% ipython --no-banner

In [1]: import numpy as np

In [2]: from numpy import linalg as LA

In [3]: np.set_printoptions(suppress=True, linewidth=100)

In [4]: mat = np.loadtxt("test6.csv", delimiter=",")

In [5]: mat
Out[5]: 
array([[-0.1  , -6.413, -0.6  , -1.6  , -0.1  , -1.1  ],
       [-0.7  ,  3.607,  0.1  ,  0.9  ,  0.1  ,  0.1  ],
       [ 0.9  ,  1.213,  0.1  ,  0.3  ,  0.7  , -2.4  ],
       [-0.2  , -2.428,  0.8  , -0.6  ,  0.6  ,  0.1  ],
       [-0.6  , -2.38 , -0.9  , -0.6  ,  0.5  ,  0.5  ],
       [-2.2  ,  6.419, -0.1  ,  1.6  , -0.7  ,  1.1  ],
       [-0.7  , -3.176,  1.4  , -0.8  , -1.4  ,  0.1  ],
       [-1.2  ,  3.979, -0.7  ,  1.   ,  0.3  , -0.2  ],
       [ 1.2  , -4.455, -0.3  , -1.1  ,  0.1  ,  1.1  ],
       [ 1.8  , -3.209, -0.4  , -0.8  ,  1.8  , -0.3  ],
       [-1.1  , -4.017,  1.8  , -1.   , -0.8  ,  0.8  ],
       [ 1.1  ,  0.434,  0.3  ,  0.1  , -0.5  ,  2.3  ],
       [ 0.2  , -6.414, -0.6  , -1.6  ,  0.6  , -1.6  ],
       [-0.3  , -2.01 , -0.3  , -0.5  , -0.5  , -1.1  ],
       [ 0.3  ,  0.788, -0.2  ,  0.2  , -0.7  , -0.7  ],
       [ 0.7  ,  4.781,  1.4  ,  1.2  ,  0.6  ,  0.6  ],
       [ 1.7  , -4.367, -0.7  , -1.1  ,  0.3  , -2.4  ],
       [-1.6  , -0.78 , -0.9  , -0.2  ,  0.   , -1.   ],
       [ 0.   ,  2.777, -0.6  ,  0.7  , -0.3  , -0.7  ],
       [ 0.   , -1.206,  0.3  , -0.3  , -1.2  , -0.2  ],
       [-0.4  , -5.206, -0.9  , -1.3  , -1.5  , -0.9  ],
       [-1.6  ,  0.795, -1.4  ,  0.2  , -0.4  , -1.5  ],
       [ 1.2  , -4.01 , -0.6  , -1.   , -0.3  ,  1.4  ],
       [-0.8  ,  1.603,  0.2  ,  0.4  ,  2.1  , -2.   ],
       [-1.5  , -2.409,  1.   , -0.6  , -1.   ,  0.1  ],
       [-1.7  , -2.42 , -0.1  , -0.6  ,  1.3  ,  0.3  ],
       [-1.3  ,  2.8  , -0.1  ,  0.7  ,  1.9  ,  0.7  ],
       [ 0.2  , -4.795,  0.4  , -1.2  , -0.5  ,  0.   ],
       [ 0.8  , -2.804,  0.5  , -0.7  , -0.3  ,  0.   ],
       [-0.5  ,  3.995, -0.5  ,  1.   ,  0.2  , -0.6  ],
       [ 0.1  ,  1.157,  1.4  ,  0.3  ,  3.3  , -1.   ],
       [ 1.3  ,  0.425, -0.4  ,  0.1  ,  1.2  , -1.4  ],
       [-1.3  ,  1.591,  0.4  ,  0.4  ,  1.7  , -0.7  ]])

In [6]: Xc = mat - mat.mean(axis=1)
Traceback (most recent call last):
  Cell In[6], line 1
    Xc = mat - mat.mean(axis=1)
ValueError: operands could not be broadcast together with shapes (33,6) (33,) 


In [7]: Xc = mat - mat.mean(axis=0)

In [8]: Uu, sig, vt = LA.svd(Xc, full_matrices=False)

In [9]: np.round(Xc.mean(axis=0), 3) + 0
Out[9]: array([0., 0., 0., 0., 0., 0.])

In [10]: np.abs(Uu[:, 0]).argmax()
Out[10]: np.int64(5)

In [11]: sig.round(3)
Out[11]: array([20.113,  7.041,  5.831,  5.128,  3.843,  0.026])

In [12]: LA.matrix_rank(Xc)
Out[12]: np.int64(6)

In [13]: r0, g = mat[12], mat[18]

In [14]: round(r0 @ g, 3)
Out[14]: np.float64(-17.632)

In [15]: pr = (r0 @ g) / (r0 @ r0) * r0

In [16]: round((g - pr) @ r0, 3)
Out[16]: np.float64(-0.0)

In [17]: F = np.array([[-1.1, -0.9, 0.6, -0.9, 2.0],
    ...:     [-0.1, 1.6, -0.7, 0.1, 1.8],
    ...:     [-1.0, 0.7, -1.1, -1.2, -0.9],
    ...:     [0.0, 1.2, 0.0, 0.3, -1.9],
    ...:     [0.9, 1.2, 0.8, -0.5, -1.7]])

In [18]: F
Out[18]: 
array([[-1.1, -0.9,  0.6, -0.9,  2. ],
       [-0.1,  1.6, -0.7,  0.1,  1.8],
       [-1. ,  0.7, -1.1, -1.2, -0.9],
       [ 0. ,  1.2,  0. ,  0.3, -1.9],
       [ 0.9,  1.2,  0.8, -0.5, -1.7]])

In [19]: t3 = np.stack([F, -3 * F, F[::-1]])

In [20]: t3.shape
Out[20]: (3, 5, 5)

In [21]: (t3 @ F.T).shape
Out[21]: (3, 5, 5)

In [22]: np.round(t3.sum(axis=0), 3)
Out[22]: 
array([[ 3.1,  3. , -0.4,  1.3, -5.7],
       [ 0.2, -2. ,  1.4,  0.1, -5.5],
       [ 1. , -0.7,  1.1,  1.2,  0.9],
       [-0.1, -0.8, -0.7, -0.5,  5.6],
       [-2.9, -3.3, -1. ,  0.1,  5.4]])

In [23]: np.round(np.einsum("bij,cij->bc", t3, t3), 3)
Out[23]: 
array([[ 29.62, -88.86,  -7.07],
       [-88.86, 266.58,  21.21],
       [ -7.07,  21.21,  29.62]])

In [24]: feats = np.load("x.npy")

In [25]: feats
Out[25]: 
array([[-0.9,  0.4, -0.5, -1. ,  0.1],
       [ 1.6,  0. ,  1.8, -2.4, -0.3],
       [-1.4,  1.6,  0.6,  0.5,  0.8],
       [-0.2,  1.7,  0. ,  0.1,  0.8],
       [-0.2, -0.9,  0.4,  2.3,  0.3],
       [-1.8,  0.9,  0.1, -1.2, -1.3],
       [-1.5,  0.6,  0.5, -0.8, -0.8],
       [ 1.4, -2.3,  1.2,  1.2,  0.9],
       [ 0.2, -0.4,  0.5,  1.3,  0.4],
       [-0.8, -0.7, -0.3,  0.3,  1.4],
       [-1.5, -0.6,  1.6,  1.5,  0.4],
       [ 0. , -0.4,  0.9,  0.5, -1.2],
       [-0.2, -0.3, -1.1,  1.5, -0.6],
       [ 0.1,  1.3,  0.3, -1. , -0.2],
       [ 0.8,  1. ,  0.3, -1.1, -0.7],
       [-1.2, -0.4, -0.3,  0.9, -0.8],
       [ 1.5, -0.2,  2.1,  0. , -0.8],
       [ 0. ,  0.1,  1.1,  2. , -0.9],
       [ 0.4,  0.1, -0.8,  0. ,  0.1],
       [ 1.1,  0.4, -0.4,  0.8,  0.5],
       [ 0.7, -0.4, -0.6, -0.4, -0.3],
       [ 1.8, -0.1, -0.9,  0. , -0.3],
       [-0.3, -0.8,  0.5, -1.4,  0.1],
       [-0.5, -0.1, -0.9, -2.2,  0.4],
       [ 0.4, -1. , -1.4,  1.3, -0.1],
       [-0.3,  0.7,  0.1, -0.9,  0.6],
       [ 0.9,  0.2,  1.9,  1.5, -0.7],
       [-1.6, -0.8,  0.8,  0.6, -0.4],
       [ 1.1,  1.1,  0.1, -1.2,  1.1],
       [-0.3, -0.5,  0.2,  1.7, -1.7],
       [ 0.9,  0.6,  1.6,  0.2,  0.6],
       [-2.1,  1.2,  0.5, -0.3, -2.1],
       [-1. , -0.7,  0.6,  1.2,  0.4],
       [-1.4,  1.5,  0.9, -0.8, -1. ],
       [-2.5,  0.5, -3.5, -4.5,  0. ]])

In [26]: q, r_ = LA.qr(F)

In [27]: round(float(np.trace(q @ q.T)), 3)
Out[27]: 5.0
